In [1]: import numpy as np

In [2]: np.set_printoptions(suppress=True, linewidth=100)

In [3]: A = np.load("test3.npy")

In [4]: A
Out[4]: 
array([[ -1,  -1,  -1,  -1,  -1,  -1,  -1,  -1,  -1,  -1],
       [ -1,  -2,  -2,  -2,  -2,  -2,  -2,  -2,  -2,  -2],
       [ -1,  -2,  -3,  -3,  -3,  -3,  -3,  -3,  -3,  -3],
       [ -1,  -2,  -3,  -4,  -4,  -4,  -4,  -4,  -4,  -4],
       [ -1,  -2,  -3,  -4,  -5,  -5,  -5,  -5,  -5,  -5],
       [ -1,  -2,  -3,  -4,  -5,  -6,  -6,  -6,  -6,  -6],
       [ -1,  -2,  -3,  -4,  -5,  -6,  -7,  -7,  -7,  -7],
       [ -1,  -2,  -3,  -4,  -5,  -6,  -7,  -8,  -8,  -8],
       [ -1,  -2,  -3,  -4,  -5,  -6,  -7,  -8,  -9,  -9],
       [ -1,  -2,  -3,  -4,  -5,  -6,  -7,  -8,  -9, -10]])

In [5]: rng = np.random.default_rng(86)

In [6]: lab = rng.permutation(10)

In [7]: A2 = A[:, lab] * rng.choice([-1, 1], 10)

In [8]: A2
Out[8]: 
array([[-1,  1, -1,  1,  1, -1,  1, -1,  1, -1],
       [-2,  2, -2,  2,  2, -2,  2, -2,  1, -2],
       [-3,  3, -2,  3,  3, -3,  3, -3,  1, -3],
       [-4,  3, -2,  4,  4, -4,  4, -4,  1, -4],
       [-5,  3, -2,  5,  5, -5,  5, -5,  1, -4],
       [-5,  3, -2,  6,  6, -6,  6, -6,  1, -4],
       [-5,  3, -2,  7,  7, -7,  6, -7,  1, -4],
       [-5,  3, -2,  8,  7, -8,  6, -8,  1, -4],
       [-5,  3, -2,  9,  7, -8,  6, -9,  1, -4],
       [-5,  3, -2, 10,  7, -8,  6, -9,  1, -4]])

In [9]: left, _, VT = np.linalg.svd(A.T @ A2)

In [10]: np.round(np.linalg.lstsq(A, A2)[0], 2) + 0
Out[10]: 
array([[ 0.,  0.,  0.,  0.,  0.,  0.,  0.,  0., -1.,  0.],
       [ 0.,  0.,  1.,  0.,  0.,  0.,  0.,  0.,  0.,  0.],
       [ 0., -1.,  0.,  0.,  0.,  0.,  0.,  0.,  0.,  0.],
       [ 0.,  0.,  0.,  0.,  0.,  0.,  0.,  0.,  0.,  1.],
       [ 1.,  0.,  0.,  0.,  0.,  0.,  0.,  0.,  0.,  0.],
       [ 0.,  0.,  0.,  0.,  0.,  0., -1.,  0.,  0.,  0.],
       [ 0.,  0.,  0.,  0., -1.,  0.,  0.,  0.,  0.,  0.],
       [ 0.,  0.,  0.,  0.,  0.,  1.,  0.,  0.,  0.,  0.],
       [ 0.,  0.,  0.,  0.,  0.,  0.,  0.,  1.,  0.,  0.],
       [ 0.,  0.,  0., -1.,  0.,  0.,  0.,  0.,  0.,  0.]])

In [11]: ev, vecs = np.linalg.eigh(A)

In [12]: x = np.array([-2, -5, -8, 1, -6, -6, 3, -4, 3, -5])

In [13]: np.round(np.linalg.eigvalsh(A[1:, 1:]), 2)
Out[13]: array([-44.58,  -4.89,  -1.75,  -0.91,  -0.58,  -0.42,  -0.33,  -0.28,  -0.26])

In [14]: A.reshape(2, -1)
Out[14]: 
array([[ -1,  -1,  -1,  -1,  -1,  -1,  -1,  -1,  -1,  -1,  -1,  -2,  -2,  -2,  -2,  -2,  -2,  -2,
         -2,  -2,  -1,  -2,  -3,  -3,  -3,  -3,  -3,  -3,  -3,  -3,  -1,  -2,  -3,  -4,  -4,  -4,
         -4,  -4,  -4,  -4,  -1,  -2,  -3,  -4,  -5,  -5,  -5,  -5,  -5,  -5],
       [ -1,  -2,  -3,  -4,  -5,  -6,  -6,  -6,  -6,  -6,  -1,  -2,  -3,  -4,  -5,  -6,  -7,  -7,
         -7,  -7,  -1,  -2,  -3,  -4,  -5,  -6,  -7,  -8,  -8,  -8,  -1,  -2,  -3,  -4,  -5,  -6,
         -7,  -8,  -9,  -9,  -1,  -2,  -3,  -4,  -5,  -6,  -7,  -8,  -9, -10]])

In [15]: T = A.reshape(10, 2, -1)

In [16]: T.shape
Out[16]: (10, 2, 5)

In [17]: np.swapaxes(T, 1, 2)[3]
Out[17]: 
array([[-1, -4],
       [-2, -4],
       [-3, -4],
       [-4, -4],
       [-4, -4]])

In [18]: T[:, 0]
Out[18]: 
array([[-1, -1, -1, -1, -1],
       [-1, -2, -2, -2, -2],
       [-1, -2, -3, -3, -3],
       [-1, -2, -3, -4, -4],
       [-1, -2, -3, -4, -5],
       [-1, -2, -3, -4, -5],
       [-1, -2, -3, -4, -5],
       [-1, -2, -3, -4, -5],
       [-1, -2, -3, -4, -5],
       [-1, -2, -3, -4, -5]])

In [19]: x = np.array([5, 2, 0, 0, 5, 0, 1, 0, 1, 0])

In [20]: rhs = A @ x

In [21]: c, lr = np.zeros(10), 1 / np.linalg.norm(A, 2) ** 2

In [22]: for i in range(300):
    ...:     c -= lr * A.T @ (A @ c - rhs)
    ...:     if i % 50 == 0: print(i, round(np.linalg.norm(A @ c - rhs), 2))
    ...: 
0 15.35
50 8.61
100 5.38
150 3.99
200 3.47
250 3.26

In [23]: np.round(np.linalg.cond(A), 2)
Out[23]: np.float64(175.09)

In [24]: lab = rng.permutation(10)

In [25]: lab
Out[25]: array([1, 5, 2, 9, 4, 0, 6, 7, 3, 8])

In [26]: A2 = A[lab][:, lab]

In [27]: round(np.linalg.det(A2), 2), round(float(np.linalg.det(A[lab])), 2)
Out[27]: (np.float64(1.0), 1.0)

In [28]: A2
Out[28]: 
array([[ -2,  -2,  -2,  -2,  -2,  -1,  -2,  -2,  -2,  -2],
       [ -2,  -6,  -3,  -6,  -5,  -1,  -6,  -6,  -4,  -6],
       [ -2,  -3,  -3,  -3,  -3,  -1,  -3,  -3,  -3,  -3],
       [ -2,  -6,  -3, -10,  -5,  -1,  -7,  -8,  -4,  -9],
       [ -2,  -5,  -3,  -5,  -5,  -1,  -5,  -5,  -4,  -5],
       [ -1,  -1,  -1,  -1,  -1,  -1,  -1,  -1,  -1,  -1],
       [ -2,  -6,  -3,  -7,  -5,  -1,  -7,  -7,  -4,  -7],
       [ -2,  -6,  -3,  -8,  -5,  -1,  -7,  -8,  -4,  -8],
       [ -2,  -4,  -3,  -4,  -4,  -1,  -4,  -4,  -4,  -4],
       [ -2,  -6,  -3,  -9,  -5,  -1,  -7,  -8,  -4,  -9]])

In [29]: np.trace(A2)
Out[29]: np.int64(-55)

In [30]: F = np.array([[1, -1, 1, -1, 1, -1, 1, -1],
    ...:     [1, -1, -1, 1, -1, 1, 1, -1],
    ...:     [1, -1, 1, -1, -1, 1, -1, 1],
    ...:     [1, 1, 1, 1, -1, -1, -1, -1],
    ...:     [1, 1, -1, -1, 1, 1, -1, -1],
    ...:     [1, -1, -1, 1, 1, -1, -1, 1],
    ...:     [1, 1, -1, -1, -1, -1, 1, 1],
    ...:     [1, 1, 1, 1, 1, 1, 1, 1]])

In [31]: assert F == F.T
ValueError: The truth value of an array with more than one element is ambiguous. Use a.any() or a.all()


In [32]: np.round(np.linalg.det(F), 2)
Out[32]: np.float64(-4096.0)

In [33]: np.linalg.matrix_power(F, 2)
Out[33]: 
array([[ 0,  0,  0, -8,  0,  0,  0,  0],
       [ 0,  0,  0,  0,  0, -8,  0,  0],
       [ 0, -4,  4,  0,  4,  0,  0,  4],
       [ 0, -4,  4,  0, -4,  0,  0, -4],
       [ 0, -4, -4,  0,  4,  0,  0, -4],
       [ 0,  4,  4,  0,  4,  0,  0, -4],
       [ 0,  0,  0,  0,  0,  0,  8,  0],
       [ 8,  0,  0,  0,  0,  0,  0,  0]])

In [34]: np.round(np.sort(np.abs(np.linalg.eigvals(F))), 2)
Out[34]: array([2.83, 2.83, 2.83, 2.83, 2.83, 2.83, 2.83, 2.83])

In [35]: np.allclose(F @ F.T, F.T @ F)
Out[35]: True

In [36]: A2 = F[0, 0] * F[1:] - np.outer(F[1:, 0], F[0])

In [37]: A2
Out[37]: 
array([[ 0,  0, -2,  2, -2,  2,  0,  0],
       [ 0,  0,  0,  0, -2,  2, -2,  2],
       [ 0,  2,  0,  2, -2,  0, -2,  0],
       [ 0,  2, -2,  0,  0,  2, -2,  0],
       [ 0,  0, -2,  2,  0,  0, -2,  2],
       [ 0,  2, -2,  0, -2,  0,  0,  2],
       [ 0,  2,  0,  2,  0,  2,  0,  2]])

In [38]: F[:, 0] / F[0, 0]
Out[38]: array([1., 1., 1., 1., 1., 1., 1., 1.])

In [39]: np.linalg.matrix_rank(A2), np.linalg.matrix_rank(F)
Out[39]: (np.int64(7), np.int64(8))

In [40]: f = np.array([0, -1, -3, -3, 1, 2, 3, -1, 2, 1, 3, 3, -2, -1])

In [41]: g = np.array([1, 1, 1, 3, 1, 3, 1, 0, 2, 1, 1])

In [42]: mat = f[:, None] + g[None, :]

In [43]: mat
Out[43]: 
array([[ 1,  1,  1,  3,  1,  3,  1,  0,  2,  1,  1],
       [ 0,  0,  0,  2,  0,  2,  0, -1,  1,  0,  0],
       [-2, -2, -2,  0, -2,  0, -2, -3, -1, -2, -2],
       [-2, -2, -2,  0, -2,  0, -2, -3, -1, -2, -2],
       [ 2,  2,  2,  4,  2,  4,  2,  1,  3,  2,  2],
       [ 3,  3,  3,  5,  3,  5,  3,  2,  4,  3,  3],
       [ 4,  4,  4,  6,  4,  6,  4,  3,  5,  4,  4],
       [ 0,  0,  0,  2,  0,  2,  0, -1,  1,  0,  0],
       [ 3,  3,  3,  5,  3,  5,  3,  2,  4,  3,  3],
       [ 2,  2,  2,  4,  2,  4,  2,  1,  3,  2,  2],
       [ 4,  4,  4,  6,  4,  6,  4,  3,  5,  4,  4],
       [ 4,  4,  4,  6,  4,  6,  4,  3,  5,  4,  4],
       [-1, -1, -1,  1, -1,  1, -1, -2,  0, -1, -1],
       [ 0,  0,  0,  2,  0,  2,  0, -1,  1,  0,  0]])

In [44]: left, sig, VT = np.linalg.svd(mat)

In [45]: vecs = VT[:(sig > 1e-8).sum()]

In [46]: x = mat[5] + 3 * mat[1] + rng.integers(2) * np.eye(11)[6]

In [47]: x
Out[47]: array([ 3.,  3.,  3., 11.,  3., 11.,  4., -1.,  7.,  3.,  3.])

In [48]: np.allclose(vecs.T @ vecs @ x, x)
Out[48]: False

In [49]: round(np.linalg.norm(x - vecs.T @ vecs @ x), 2)
Out[49]: np.float64(0.95)

In [50]: left, sig, VT = np.linalg.svd(mat)

In [51]: sig.round(2) + 0
Out[51]: array([33.73,  8.39,  0.  ,  0.  ,  0.  ,  0.  ,  0.  ,  0.  ,  0.  ,  0.  ,  0.  ])

In [52]: A2 = left[:, :2] @ np.diag(sig[:2]) @ VT[:2]

In [53]: round(float(np.linalg.norm(mat - A2) / np.linalg.norm(mat)), 2)
Out[53]: 0.0

In [54]: np.linalg.matrix_rank(A2)
Out[54]: np.int64(2)

In [55]: J = np.load("a.npy")

In [56]: J
Out[56]: 
array([[-8,  0,  0,  0,  0,  0,  0,  0,  0,  0,  0,  0],
       [ 0, -8,  0,  0,  0,  0,  0,  0,  0,  0,  0,  0],
       [ 0,  0,  0,  0,  0,  0,  0,  0,  0,  0,  0,  0],
       [ 0,  0,  0, -8,  0,  0,  0,  0,  0,  0,  0,  0],
       [ 0,  0,  0,  0, -3,  0,  0,  0,  0,  0,  0,  0],
       [ 0,  0,  0,  0,  0,  8,  0,  0,  0,  0,  0,  0],
       [ 0,  0,  0,  0,  0,  0, -4,  0,  0,  0,  0,  0],
       [ 0,  0,  0,  0,  0,  0,  0, -4,  0,  0,  0,  0],
       [ 0,  0,  0,  0,  0,  0,  0,  0,  5,  0,  0,  0],
       [ 0,  0,  0,  0,  0,  0,  0,  0,  0,  0,  0,  0],
       [ 0,  0,  0,  0,  0,  0,  0,  0,  0,  0, -8,  0],
       [ 0,  0,  0,  0,  0,  0,  0,  0,  0,  0,  0, -4]])

In [57]: np.linalg.matrix_rank(J, rtol=0.1)
Out[57]: np.int64(10)

In [58]: np.linalg.cond(J) > 100
Out[58]: np.True_

In [59]: [round(float(x), 2) for x in np.linalg.svd(J, compute_uv=False)[:3]]
Out[59]: [8.0, 8.0, 8.0]

In [60]: E = np.triu(rng.random((5, 5)) < 0.5, 1).astype(int)

In [61]: E = E + E.T

In [62]: E
Out[62]: 
array([[0, 0, 1, 0, 0],
       [0, 0, 1, 0, 0],
       [1, 1, 0, 0, 1],
       [0, 0, 0, 0, 0],
       [0, 0, 1, 0, 0]])

In [63]: r = np.linalg.matrix_rank(E)

In [64]: r
Out[64]: np.int64(2)

In [65]: ns = np.linalg.svd(E)[2][r:].T

In [66]: np.round(ns @ ns.T, 2)
Out[66]: 
array([[ 0.67, -0.33,  0.  ,  0.  , -0.33],
       [-0.33,  0.67,  0.  ,  0.  , -0.33],
       [ 0.  ,  0.  ,  0.  ,  0.  ,  0.  ],
       [ 0.  ,  0.  ,  0.  ,  1.  ,  0.  ],
       [-0.33, -0.33,  0.  ,  0.  ,  0.67]])

In [67]: np.round(E @ ns, 2) + 0
Out[67]: 
array([[0., 0., 0.],
       [0., 0., 0.],
       [0., 0., 0.],
       [0., 0., 0.],
       [0., 0., 0.]])

In [68]: [int(np.linalg.matrix_rank(E[:i])) for i in range(1, len(E) + 1)]
Out[68]: [1, 1, 2, 2, 2]

In [69]: [int(np.linalg.matrix_rank(np.delete(E, i, axis=0))) for i in range(5)]
Out[69]: [2, 2, 1, 2, 2]

In [70]: left, sig, VT = np.linalg.svd(E)

In [71]: vecs = VT[:(sig > 1e-8).sum()]

In [72]: x = E[2] + 2 * E[4] + rng.integers(2) * np.eye(5)[0]

In [73]: x
Out[73]: array([1., 1., 2., 0., 1.])

In [74]: np.round(vecs.T @ vecs, 2)
Out[74]: 
array([[0.33, 0.33, 0.  , 0.  , 0.33],
       [0.33, 0.33, 0.  , 0.  , 0.33],
       [0.  , 0.  , 1.  , 0.  , 0.  ],
       [0.  , 0.  , 0.  , 0.  , 0.  ],
       [0.33, 0.33, 0.  , 0.  , 0.33]])

In [75]: def softmax(z):
    ...:     e = np.exp(z - z.max(axis=-1, keepdims=True))
    ...:     return e / e.sum(axis=-1, keepdims=True)
    ...: 

In [76]: np.round(softmax(E[4] + 3), 2)
Out[76]: array([0.15, 0.15, 0.4 , 0.15, 0.15])

In [77]: np.round(softmax(10 * E[4]), 2) + 0
Out[77]: array([0., 0., 1., 0., 0.])

In [78]: att = E @ E.T / np.sqrt(5)

In [79]: np.round(softmax(att), 2)
Out[79]: 
array([[0.23, 0.23, 0.15, 0.15, 0.23],
       [0.23, 0.23, 0.15, 0.15, 0.23],
       [0.13, 0.13, 0.49, 0.13, 0.13],
       [0.2 , 0.2 , 0.2 , 0.2 , 0.2 ],
       [0.23, 0.23, 0.15, 0.15, 0.23]])

In [80]: np.round(softmax(att)[4] @ E, 2)
Out[80]: array([0.15, 0.15, 0.7 , 0.  , 0.15])

In [81]: lab = rng.permutation(5)

In [82]: lab
Out[82]: array([4, 3, 0, 2, 1])

In [83]: A2 = E[lab][:, lab]

In [84]: np.diag(A2)
Out[84]: array([0, 0, 0, 0, 0])

In [85]: A2
Out[85]: 
array([[0, 0, 0, 1, 0],
       [0, 0, 0, 0, 0],
       [0, 0, 0, 1, 0],
       [1, 0, 1, 0, 1],
       [0, 0, 0, 1, 0]])

In [86]: np.trace(A2)
Out[86]: np.int64(0)

In [87]: np.round(np.linalg.det(A2), 2), round(np.linalg.det(E[lab]), 2)
Out[87]: (np.float64(0.0), np.float64(0.0))

In [88]: left, sig = np.linalg.svd(E)
ValueError: too many values to unpack (expected 2)


In [89]: left, sig, VT = np.linalg.svd(E, full_matrices=False)

In [90]: np.round(left.T @ left, 2) + 0
Out[90]: 
array([[1., 0., 0., 0., 0.],
       [0., 1., 0., 0., 0.],
       [0., 0., 1., 0., 0.],
       [0., 0., 0., 1., 0.],
       [0., 0., 0., 0., 1.]])

In [91]: sig.round(2)
Out[91]: array([ 1.73,  1.73,  0.  , -0.  ,  0.  ])

In [92]: np.round(VT @ VT.T, 2) + 0
Out[92]: 
array([[1., 0., 0., 0., 0.],
       [0., 1., 0., 0., 0.],
       [0., 0., 1., 0., 0.],
       [0., 0., 0., 1., 0.],
       [0., 0., 0., 0., 1.]])

In [93]: np.round(np.sqrt((sig ** 2).sum()), 2), round(float(np.linalg.norm(E)), 2)
Out[93]: (np.float64(2.45), 2.45)

In [94]: np.round(left.T @ E @ VT.T, 2) + 0
Out[94]: 
array([[1.73, 0.  , 0.  , 0.  , 0.  ],
       [0.  , 1.73, 0.  , 0.  , 0.  ],
       [0.  , 0.  , 0.  , 0.  , 0.  ],
       [0.  , 0.  , 0.  , 0.  , 0.  ],
       [0.  , 0.  , 0.  , 0.  , 0.  ]])

In [95]: np.allclose(left * sig @ VT, E)
Out[95]: True

In [96]: np.cumsum(sig ** 2) / np.sum(sig ** 2)
Out[96]: array([0.5, 1. , 1. , 1. , 1. ])

In [97]: left.shape, sig.shape, VT.shape
Out[97]: ((5, 5), (5,), (5, 5))

In [98]: (sig > 1e-8).sum()
Out[98]: np.int64(2)

In [99]: feats = np.loadtxt("dump.csv", delimiter=",")

In [100]: feats
Out[100]: 
array([[ 1., -1.,  1.,  0.,  1.,  0.,  1., -2.,  0., -1., -1.],
       [ 0., -1.,  0.,  2.,  0.,  0., -1., -2.,  2.,  1.,  0.],
       [ 0.,  0.,  1., -1.,  2., -2.,  0., -2.,  2., -2.,  0.],
       [ 0.,  0.,  0.,  2.,  2.,  0.,  2.,  0., -2., -1.,  0.],
       [ 0.,  0.,  0.,  0.,  1., -1., -2.,  0.,  2., -2., -2.],
       [ 0.,  0.,  0.,  0.,  0.,  2.,  0.,  2.,  2., -1., -1.],
       [ 0.,  0.,  0.,  0.,  0.,  0.,  0.,  0.,  0., -1.,  1.],
       [ 0.,  0.,  0.,  0.,  0.,  0.,  0.,  0.,  0., -1.,  0.],
       [ 0.,  0.,  0.,  0.,  0.,  0.,  0.,  0.,  2.,  1.,  2.],
       [ 0.,  0.,  0.,  0.,  0.,  0.,  0.,  0.,  0., -1., -2.],
       [ 0.,  0.,  0.,  0.,  0.,  0.,  0.,  0.,  0.,  0.,  0.]])

In [101]: x = np.array([6, 4, 2, 2, 6, 9, 5, 3, 5, 5, 1])

In [102]: feats @ np.ones(11)
Out[102]: array([-1.,  1., -2.,  3., -4.,  4.,  0., -1.,  5., -3.,  0.])

In [103]: feats @ (2 * x)
Out[103]: array([  6.,   8., -24.,  22., -30.,  56.,  -8., -10.,  34., -14.,   0.])

In [104]: (feats @ x).argmax()
Out[104]: np.int64(5)

In [105]: np.linalg.norm(feats @ x) <= np.linalg.norm(feats, 2) * np.linalg.norm(x) + 1e-9
Out[105]: np.True_

In [106]: feats @ np.eye(11)[8]
Out[106]: array([ 0.,  2.,  2., -2.,  2.,  2.,  0.,  0.,  2.,  0.,  0.])

In [107]: np.sign((feats @ x).round(6))
Out[107]: array([ 1.,  1., -1.,  1., -1.,  1., -1., -1.,  1., -1.,  0.])
